$ python3 -q
>>> import numpy as np
>>> np.set_printoptions(precision=2, suppress=True, linewidth=160)
>>> feats = np.loadtxt("run4.csv", delimiter=",")
>>> feats
array([[  8.07, -23.28,  10.19,  52.14,  -5.05],
       [  1.83,  -5.96,   1.82,  12.98,  -1.04],
       [ -0.43,   2.68,   1.62,  -4.74,  -0.64],
       [  0.46,  -1.07,  -1.21,   1.73,  -0.26],
       [  6.86, -13.36,  14.63,  33.25,  -6.16],
       [  2.  ,  -6.32,  -1.29,  12.47,  -0.6 ],
       [  2.23,  -6.92,   1.33,  14.77,  -1.39],
       [ -1.81,   3.82,  -4.7 ,  -9.83,   1.78],
       [  1.51,  -3.71,   5.44,   9.84,  -1.29],
       [ -2.28,   5.74,  -6.71, -14.7 ,   2.03],
       [  6.59, -16.27,  10.71,  37.75,  -4.56],
       [  1.82,  -2.53,   1.39,   5.64,  -1.27],
       [ -2.4 ,   4.84,  -5.07, -11.89,   1.92],
       [  1.1 ,  -2.33,   0.69,   5.17,  -1.4 ],
       [ -2.81,   5.52,  -7.4 , -14.53,   2.87],
       [ -4.69,  12.37,  -5.32, -27.65,   3.17],
       [ -2.96,   8.71,  -4.14, -19.76,   2.08],
       [ -3.56,  12.27,  -4.01, -27.06,   1.59],
       [  4.73, -12.78,   7.06,  29.11,  -2.86],
       [ -3.22,   6.46,  -8.49, -16.57,   2.82],
       [ -2.73,   6.23,  -3.67, -14.26,   2.12],
       [ -0.96,   4.61,  -0.11,  -9.62,   0.42],
       [  0.31,  -2.43,  -2.72,   3.78,   0.46],
       [ -5.67,  16.39,  -6.03, -36.23,   3.58]])
>>> hat = feats @ np.linalg.solve(feats.T @ feats, feats.T)
>>> np.allclose(hat @ hat, hat)
True
>>> round(float(np.trace(hat)), 2)
5.0
>>> vec = np.array([1, 2, 1, -3, -3])
>>> rhs = feats @ vec
>>> try:
...     np.linalg.solve(feats, rhs)
... except np.linalg.LinAlgError as e:
...     print(repr(e))
... 
LinAlgError('Last 2 dimensions of the array must be square')
>>> np.round(np.linalg.pinv(feats) @ feats, 2) + 0
array([[1., 0., 0., 0., 0.],
       [0., 1., 0., 0., 0.],
       [0., 0., 1., 0., 0.],
       [0., 0., 0., 1., 0.],
       [0., 0., 0., 0., 1.]])
>>> rng = np.random.default_rng(148137)
>>> rhs = rhs + 0.1 * rng.normal(size=24)
>>> rhs
array([-169.54,  -44.01,   22.77,   -7.41,  -86.42,  -47.33,  -50.32,   25.3 ,  -26.18,   40.44, -114.78,  -14.96,   32.05,  -14.31,   35.72,   88.29,   63.54,
         93.23,  -92.59,   42.28,   42.29,   35.82,  -20.02,  118.99])
>>> beta, *_ = np.linalg.lstsq(feats, rhs)
>>> round(np.linalg.norm(rhs - feats @ beta), 2)
np.float64(0.49)
